% python3 -q
>>> import numpy as np
>>> import numpy.linalg as la
>>> np.set_printoptions(precision=2, suppress=True, linewidth=120)
>>> tidy = lambda a: np.round(a, 2) + 0
>>> F = np.load("sample12.npy")
>>> F
array([[0, 0, 0, 0, 0, 0, 1, 0, 0, 1, 0, 0],
       [0, 0, 0, 0, 0, 1, 0, 1, 1, 0, 0, 1],
       [0, 0, 0, 0, 0, 1, 0, 1, 1, 0, 0, 1],
       [0, 0, 0, 0, 1, 0, 0, 0, 0, 0, 0, 0],
       [0, 0, 0, 1, 0, 0, 0, 0, 0, 0, 0, 0],
       [0, 1, 1, 0, 0, 0, 0, 1, 0, 0, 0, 1],
       [1, 0, 0, 0, 0, 0, 0, 0, 0, 0, 0, 0],
       [0, 1, 1, 0, 0, 1, 0, 0, 1, 0, 0, 1],
       [0, 1, 1, 0, 0, 0, 0, 1, 0, 0, 0, 1],
       [1, 0, 0, 0, 0, 0, 0, 0, 0, 0, 1, 0],
       [0, 0, 0, 0, 0, 0, 0, 0, 0, 1, 0, 0],
       [0, 1, 1, 0, 0, 1, 0, 1, 1, 0, 0, 0]])
>>> Uu, sv, Vt = la.svd(F)
>>> tidy(sv)
array([4.37, 2.  , 1.62, 1.62, 1.37, 1.  , 1.  , 1.  , 0.62, 0.62, 0.  , 0.  ])
>>> B = Uu[:, :10] @ np.diag(sv[:10]) @ Vt[:10]
>>> la.matrix_rank(B)
np.int64(10)
>>> tidy(B)
array([[0., 0., 0., 0., 0., 0., 1., 0., 0., 1., 0., 0.],
       [0., 0., 0., 0., 0., 1., 0., 1., 1., 0., 0., 1.],
       [0., 0., 0., 0., 0., 1., 0., 1., 1., 0., 0., 1.],
       [0., 0., 0., 0., 1., 0., 0., 0., 0., 0., 0., 0.],
       [0., 0., 0., 1., 0., 0., 0., 0., 0., 0., 0., 0.],
       [0., 1., 1., 0., 0., 0., 0., 1., 0., 0., 0., 1.],
       [1., 0., 0., 0., 0., 0., 0., 0., 0., 0., 0., 0.],
       [0., 1., 1., 0., 0., 1., 0., 0., 1., 0., 0., 1.],
       [0., 1., 1., 0., 0., 0., 0., 1., 0., 0., 0., 1.],
       [1., 0., 0., 0., 0., 0., 0., 0., 0., 0., 1., 0.],
       [0., 0., 0., 0., 0., 0., 0., 0., 0., 1., 0., 0.],
       [0., 1., 1., 0., 0., 1., 0., 1., 1., 0., 0., 0.]])
>>> tidy(la.norm(F - B) / la.norm(F))
np.float64(0.0)
>>> np.allclose(F[:-1].T @ la.lstsq(F[:-1].T, F[-1])[0], F[-1])
False
>>> B = F / la.norm(F, axis=1, keepdims=True)
>>> gram = B @ B.T
>>> np.degrees(np.arccos(np.clip(gram[8, 3], -1, 1)))
np.float64(90.0)
>>> tidy(la.norm(B, axis=1))
array([1., 1., 1., 1., 1., 1., 1., 1., 1., 1., 1., 1.])
>>> tidy(gram[8])
array([0.  , 0.5 , 0.5 , 0.  , 0.  , 1.  , 0.  , 0.67, 1.  , 0.  , 0.  , 0.67])
>>> data = np.loadtxt("arr.csv", delimiter=",")
>>> data
array([[-0.9 ,  0.8 , -0.8 ,  0.5 , -2.7 , -0.2 ,  0.5 ,  0.  , -0.9 , -0.7 , -0.1 ,  1.2 ],
       [ 2.2 , -2.  , -0.6 , -1.8 ,  6.54, -0.4 , -0.2 ,  0.4 , -1.5 , -0.4 ,  1.4 ,  0.3 ],
       [ 0.4 ,  0.1 ,  0.3 ,  0.7 ,  1.16,  1.4 ,  1.  , -1.  ,  1.7 ,  0.4 , -0.9 , -1.5 ],
       [-0.3 ,  0.4 , -0.7 , -0.9 , -0.93,  1.8 , -1.8 ,  0.9 , -0.8 ,  0.7 , -0.4 , -1.2 ],
       [ 0.3 ,  0.  , -0.3 ,  0.6 ,  0.83, -0.9 , -0.4 ,  0.2 ,  0.1 ,  0.3 ,  0.6 , -1.5 ],
       [ 0.2 ,  1.6 ,  1.9 , -0.5 ,  0.62, -1.2 ,  2.3 ,  1.1 ,  0.4 , -1.3 ,  0.3 , -1.3 ],
       [-0.7 , -0.2 , -0.2 , -1.8 , -2.08, -1.8 ,  0.5 , -0.7 ,  1.4 , -0.2 , -0.8 , -2.2 ],
       [ 0.4 ,  1.8 ,  0.1 ,  0.2 ,  1.04,  1.8 , -0.6 , -2.2 , -0.5 , -0.4 ,  1.  , -0.7 ],
       [-0.4 ,  2.2 , -0.2 , -0.3 , -1.16, -0.2 , -0.1 , -0.8 ,  1.6 , -1.7 , -0.6 ,  1.3 ],
       [ 0.1 ,  0.2 ,  0.7 , -1.3 ,  0.28,  1.4 , -0.4 , -0.7 ,  0.7 ,  0.9 ,  2.  ,  0.4 ],
       [-1.8 ,  0.7 , -0.1 , -0.8 , -5.38,  0.1 , -0.8 , -0.7 ,  1.  , -0.8 , -1.  ,  0.9 ],
       [-0.7 , -0.7 , -0.7 ,  0.3 , -2.18,  1.2 , -0.5 , -0.6 , -0.4 , -0.2 ,  0.2 ,  0.2 ],
       [ 1.  , -1.  ,  1.2 , -0.4 ,  2.97,  1.3 ,  0.  ,  0.8 ,  1.8 ,  0.  ,  0.1 ,  2.  ],
       [-0.3 , -0.4 , -1.7 ,  0.7 , -0.89,  0.7 , -1.1 , -0.2 ,  0.  , -1.1 ,  2.4 , -0.8 ],
       [ 0.4 ,  0.6 ,  0.1 ,  1.  ,  1.19,  0.8 ,  0.  , -0.3 , -0.4 ,  1.1 , -0.1 , -0.2 ],
       [-2.  , -1.5 , -1.3 , -0.7 , -6.09,  0.6 , -2.  , -0.8 ,  0.5 ,  0.5 , -1.2 ,  0.  ],
       [ 0.3 , -0.1 , -0.3 , -0.6 ,  0.89,  0.4 ,  0.7 ,  1.1 ,  0.  , -0.6 ,  0.9 , -0.4 ],
       [ 2.2 ,  0.4 ,  1.3 ,  1.7 ,  6.5 , -0.8 , -1.6 , -1.8 ,  0.1 ,  0.6 , -0.9 ,  0.3 ],
       [-1.4 ,  0.1 ,  0.8 ,  0.  , -4.15, -0.8 , -1.5 ,  0.1 ,  2.1 ,  1.9 , -0.4 , -1.1 ],
       [ 0.3 , -0.5 , -0.9 ,  1.8 ,  0.95, -1.3 , -0.9 , -2.6 ,  0.8 ,  2.6 , -1.1 ,  1.6 ],
       [-2.  , -0.4 ,  1.6 ,  0.  , -5.93, -0.9 ,  2.2 ,  0.8 ,  1.1 ,  1.5 ,  0.9 ,  0.  ],
       [ 0.1 ,  2.3 ,  0.2 , -0.4 ,  0.37, -0.2 , -0.7 ,  0.9 , -0.5 ,  0.4 , -0.1 , -0.6 ],
       [-0.8 , -1.3 ,  0.3 ,  0.5 , -2.36,  0.  ,  2.2 , -1.3 ,  0.3 ,  0.  , -0.5 , -0.5 ],
       [ 1.  ,  1.  , -0.3 , -0.3 ,  2.96,  0.5 , -0.6 , -1.4 , -0.9 ,  0.1 ,  0.2 ,  0.5 ],
       [-0.7 ,  1.7 , -0.4 , -0.4 , -2.05, -0.9 , -1.4 ,  0.5 ,  1.1 ,  0.4 ,  0.5 ,  0.7 ],
       [-0.6 ,  0.2 , -1.9 ,  0.6 , -1.8 ,  0.8 , -1.2 , -0.3 , -0.5 , -0.6 , -1.6 , -1.1 ],
       [ 0.1 ,  0.7 ,  0.8 , -1.1 ,  0.29, -0.3 ,  1.1 , -0.5 ,  1.3 ,  1.2 ,  1.1 ,  0.4 ],
       [-0.8 ,  0.4 ,  0.9 ,  0.5 , -2.4 ,  0.7 ,  0.3 , -1.1 , -0.3 ,  1.8 , -0.1 ,  0.2 ],
       [-0.5 ,  0.6 , -0.9 , -1.6 , -1.48,  0.4 , -0.9 , -0.4 ,  0.5 ,  1.4 ,  0.6 , -0.6 ],
       [-0.6 , -0.8 ,  1.1 , -2.2 , -1.75, -1.3 , -0.1 , -0.6 , -0.6 , -0.6 ,  1.2 , -0.4 ],
       [-0.5 , -0.1 ,  1.1 ,  0.3 , -1.53,  0.6 , -0.4 ,  0.2 ,  0.4 ,  0.3 , -0.7 , -0.3 ],
       [ 0.8 ,  0.  , -0.8 ,  0.9 ,  2.37, -1.5 ,  0.3 ,  1.4 , -0.5 , -0.2 ,  0.2 ,  0.4 ],
       [-0.4 , -0.3 , -0.2 ,  0.  , -1.15, -0.1 ,  0.4 ,  0.8 , -0.9 ,  1.9 ,  0.4 ,  0.9 ],
       [-0.3 ,  0.3 ,  0.8 , -2.3 , -0.94,  0.3 ,  2.4 ,  0.3 ,  0.4 ,  0.1 ,  0.4 , -0.2 ],
       [-0.2 ,  1.1 ,  0.  , -1.7 , -0.57,  0.7 , -1.3 ,  0.6 , -0.8 ,  1.3 ,  0.6 , -1.  ]])
>>> cen = (data - data.mean(axis=0)) / data.std(axis=0)
>>> np.argwhere(np.abs(cen) > 2)
array([[ 1,  0],
       [ 1,  1],
       [ 1,  4],
       [ 5,  2],
       [ 5,  6],
       [ 6, 11],
       [ 7,  7],
       [ 8,  1],
       [ 8,  9],
       [ 9, 10],
       [12, 11],
       [13, 10],
       [17,  0],
       [17,  4],
       [18,  8],
       [19,  3],
       [19,  7],
       [19,  9],
       [20,  6],
       [21,  1],
       [22,  6],
       [25,  2],
       [33,  3],
       [33,  6]])
>>> b = la.lstsq(np.delete(cen, 10, axis=1), cen[:, 10])[0]
>>> tidy(b)
array([-2.25, -0.02,  0.03, -0.33,  2.45,  0.11,  0.14,  0.13, -0.17,  0.03,  0.06])
